% ipython --no-banner

In [1]: import numpy as np

In [2]: np.set_printoptions(precision=1, suppress=True, linewidth=200)

In [3]: F = np.load("arr.npy")

In [4]: F
Out[4]: 
array([[0.5, 0.2, 0.2],
       [0. , 1. , 0. ],
       [0. , 0. , 1. ]])

In [5]: # triangular

In [6]: out = np.array([[6, 5, 9], [1, 9, 3], [7, 7, 7]])

In [7]: np.vstack([F, out.T]).shape
Out[7]: (6, 3)

In [8]: np.linalg.matrix_rank(F @ out)
Out[8]: np.int64(3)

In [9]: np.einsum("ij->j", F)
Out[9]: array([0.5, 1.2, 1.2])

In [10]: r0 = np.array([6, 7, 2])

In [11]: out = F + np.outer(r0, np.eye(3)[1])

In [12]: np.linalg.matrix_rank(out - F)
Out[12]: np.int64(1)

In [13]: round(np.linalg.det(out) / np.linalg.det(F), 1), np.round(1 + np.linalg.solve(F, r0)[1], 1)
Out[13]: (np.float64(8.0), np.float64(8.0))

In [14]: np.allclose(F @ F.T, F.T @ F)
Out[14]: False

In [15]: (F - F.T) / 2
Out[15]: 
array([[ 0. ,  0.1,  0.1],
       [-0.1,  0. ,  0. ],
       [-0.1,  0. ,  0. ]])

In [16]: (F + F.T) / 2
Out[16]: 
array([[0.5, 0.1, 0.1],
       [0.1, 1. , 0. ],
       [0.1, 0. , 1. ]])

In [17]: np.linalg.matrix_power(F, 2)
Out[17]: 
array([[0.2, 0.4, 0.4],
       [0. , 1. , 0. ],
       [0. , 0. , 1. ]])

In [18]: round(np.abs(np.linalg.eigvals(F)).max(), 1)
Out[18]: np.float64(1.0)

In [19]: F @ F
Out[19]: 
array([[0.2, 0.4, 0.4],
       [0. , 1. , 0. ],
       [0. , 0. , 1. ]])

In [20]: round(float(np.linalg.eigvals(F).sum().real), 1)
Out[20]: 2.5

In [21]: np.linalg.eigvals(F)
Out[21]: array([0.5, 1. , 1. ])

In [22]: np.poly(F)
Out[22]: array([ 1. , -2.5,  2. , -0.5])

In [23]: round(float(np.einsum("ij,ji->", F, F)), 1)
Out[23]: 2.2

In [24]: X = np.array([[9.0, 0.0, 0.0], [0.0, -1.0, -1.0], [0.0, 1.0, -2.0]])

In [25]: round(float(np.linalg.det(X)), 1)
Out[25]: 27.0

In [26]: np.sort(np.linalg.eigvals(X).real)
Out[26]: array([-1.5, -1.5,  9. ])

In [27]: rng = np.random.default_rng(16)

In [28]: z = rng.permutation(3)

In [29]: z
Out[29]: array([1, 0, 2])

In [30]: out = X[z][:, z]

In [31]: np.diag(out)
Out[31]: array([-1.,  9., -2.])

In [32]: J = np.load("layer16.npy")

In [33]: J
Out[33]: 
array([[ 0.6,  1. , -0.1,  0.3, -0.6, -1.6, -1.2],
       [ 1.9,  0. , -0.8,  0.8, -1.7, -0.9, -0.4],
       [-0.9,  0.5, -0.9, -0.8,  0.3,  1.8,  1.4],
       [-2.3,  7.5,  0.9,  0.6, -0.2, -0.4, -0.6],
       [-0.1,  0. , -1.2,  0.1, -1.1, -0.4, -0.5]])

In [34]: out = J / np.linalg.norm(J, axis=1, keepdims=True)

In [35]: gram = out @ out.T

In [36]: gram.round(1) + 0
Out[36]: 
array([[ 1. ,  0.6, -0.7,  0.4,  0.5],
       [ 0.6,  1. , -0.5, -0.2,  0.6],
       [-0.7, -0.5,  1. ,  0.1, -0.1],
       [ 0.4, -0.2,  0.1,  1. ,  0. ],
       [ 0.5,  0.6, -0.1,  0. ,  1. ]])

In [37]: round(np.degrees(np.arccos(np.clip(gram[0, 2], -1, 1))), 1)
Out[37]: np.float64(137.0)

In [38]: (gram - 2 * np.eye(5)).round(6).argmax(axis=1)
Out[38]: array([1, 4, 3, 0, 1])

In [39]: (np.abs(gram) > 0.9).astype(int)
Out[39]: 
array([[1, 0, 0, 0, 0],
       [0, 1, 0, 0, 0],
       [0, 0, 1, 0, 0],
       [0, 0, 0, 1, 0],
       [0, 0, 0, 0, 1]])

In [40]: x0 = np.array([-5, -1, 0, -5, -1, 0, -2])

In [41]: h1 = np.maximum(J @ x0, 0)

In [42]: np.flatnonzero(h1 > 1e-9)
Out[42]: array([2, 3, 4])

In [43]: np.maximum(J @ x0, 0) - np.maximum(-J @ x0, 0)
Out[43]: array([ -2.5, -11. ,   4.9,   2.4,   2.1])

In [44]: np.tanh(J @ x0)
Out[44]: array([-1., -1.,  1.,  1.,  1.])

In [45]: A = np.load("block18.npy")

In [46]: A
Out[46]: 
array([[-1,  1,  7, -3,  4],
       [-2,  0,  6, -4,  3],
       [-4, -2,  4, -6,  1],
       [-4, -2,  4, -6,  1],
       [-4, -2,  4, -6,  1]])

In [47]: Uu, sv, VT = np.linalg.svd(A)

In [48]: sv.round(1) + 0
Out[48]: array([17.9,  6.3,  0. ,  0. ,  0. ])

In [49]: out = Uu[:, :2] @ np.diag(sv[:2]) @ VT[:2]

In [50]: round(float(np.linalg.norm(A - out) / np.linalg.norm(A)), 1)
Out[50]: 0.0

In [51]: np.round(np.abs(A - out).max(), 1)
Out[51]: np.float64(0.0)

In [52]: np.linalg.matrix_rank(A, rtol=0.05)
Out[52]: np.int64(2)

In [53]: round(float(np.linalg.norm(A - out, 2)), 1), np.round(sv[2], 1)
Out[53]: (0.0, np.float64(0.0))

In [54]: out.round(1) + 0
Out[54]: 
array([[-1.,  1.,  7., -3.,  4.],
       [-2.,  0.,  6., -4.,  3.],
       [-4., -2.,  4., -6.,  1.],
       [-4., -2.,  4., -6.,  1.],
       [-4., -2.,  4., -6.,  1.]])

In [55]: np.linalg.matrix_rank(out)
Out[55]: np.int64(2)

In [56]: data = np.load("test17.npy")

In [57]: data
Out[57]: 
array([[  0.1,  -2.7,   2.4,   0.1],
       [  0. ,  16.2,  -2.2,   0.7],
       [  0.1,  -0.2,  -0.1,   0. ],
       [  0.1, -12.1,  -3.8,  -0.1],
       [  0. ,  -0.9,   0.4,  -0.5],
       [  0. , -11.5,  -0.2,   0.1],
       [  0.1,  11. ,  -1. ,  -0.1],
       [ -0.1, -11.6,   0.4,   0.7],
       [  0.1,  -6.7,   1.7,  -0.4],
       [  0.2,  -1.3,   1.6,  -0.4],
       [  0.1,   0.8,  -2.5,  -0.2],
       [  0.1,   0.2,   2. ,  -0.2],
       [  0. ,  -2.9,   3. ,   0.3],
       [ -0.1,  11.5,   1.3,   0. ],
       [  0. , -13.4,   0.5,  -0.6],
       [  0. ,   5.5,   1.9,   0.1],
       [  0. ,   9. ,  -1.9,   0. ],
       [  0. ,   5.5,  -4.2,   0.2],
       [  0. ,  17.7,   0.7,  -0.4],
       [  0. , -14.3,  -0.1,  -0.5],
       [ -0.1, -31.6,  -3.9,   0.6],
       [ -0.1,   2.6,   1.5,   0.7],
       [ -0.1,  -1. ,  -2.1,   0. ],
       [  0.1,  -5.8,  -0.8,  -0.1],
       [  0. ,  -6.4,   1.1,  -0.3],
       [  0. ,  -4.9,   2.3,   0.1],
       [  0.1,  -5. ,  -1.9,   0.3],
       [  0. ,  -8.6,  -0.5,  -0.2],
       [  0. ,  -2.7,   0.8,   0.7],
       [  0. , -13.3,  -1.3,  -0.1],
       [  0. ,  -1.1,  -1.4,   0.6]])

In [58]: # column 1 dominates

In [59]: Xs = data - data.mean(axis=0)

In [60]: Uu, sv, VT = np.linalg.svd(Xs, full_matrices=False)

In [61]: (np.sign(Uu[:, 0]) == np.sign(Uu[0, 0])).astype(int)
Out[61]: array([1, 0, 0, 1, 0, 1, 0, 1, 1, 0, 0, 0, 1, 0, 1, 0, 0, 0, 0, 1, 1, 0, 0, 1, 1, 1, 1, 1, 1, 1, 0])

In [62]: np.round(np.abs(VT[-1]), 1) + 0
Out[62]: array([1. , 0. , 0. , 0.1])

In [63]: np.abs(Uu[:, 0]).argmax()
Out[63]: np.int64(20)

In [64]: np.abs(VT[0]).argmax()
Out[64]: np.int64(1)

In [65]: np.round(VT[0] * np.sign(VT[0, np.abs(VT[0]).argmax()]), 1) + 0
Out[65]: array([0., 1., 0., 0.])

In [66]: np.searchsorted(np.cumsum(sv ** 2) / (sv ** 2).sum(), 0.9) + 1
Out[66]: np.int64(1)

In [67]: np.linalg.matrix_rank(Xs)
Out[67]: np.int64(4)

In [68]: np.round(Xs.mean(axis=0), 1) + 0
Out[68]: array([0., 0., 0., 0.])

In [69]: gram = np.cov(data, rowvar=False)

In [70]: np.round(np.corrcoef(data.T), 1) + 0
Out[70]: 
array([[ 1. ,  0.1,  0.1, -0.4],
       [ 0.1,  1. ,  0.2,  0. ],
       [ 0.1,  0.2,  1. , -0.2],
       [-0.4,  0. , -0.2,  1. ]])

In [71]: np.round(np.linalg.eigvalsh(gram)[::-1], 1) + 0
Out[71]: array([100.9,   3.7,   0.1,   0. ])

In [72]: np.round(np.corrcoef(data[:, 0], data[:, 2])[0, 1], 1)
Out[72]: np.float64(0.1)

In [73]: gram.round(1) + 0
Out[73]: 
array([[  0. ,   0.1,   0. ,   0. ],
       [  0.1, 100.8,   3. ,   0. ],
       [  0. ,   3. ,   3.8,  -0.1],
       [  0. ,   0. ,  -0.1,   0.1]])

In [74]: np.argsort(-data.std(axis=0).round(6), kind="stable")
Out[74]: array([1, 2, 3, 0])

In [75]: data.std(axis=0)
Out[75]: array([0.1, 9.9, 1.9, 0.4])

In [76]: np.median(data, axis=0)
Out[76]: array([ 0. , -2.7, -0.1,  0. ])
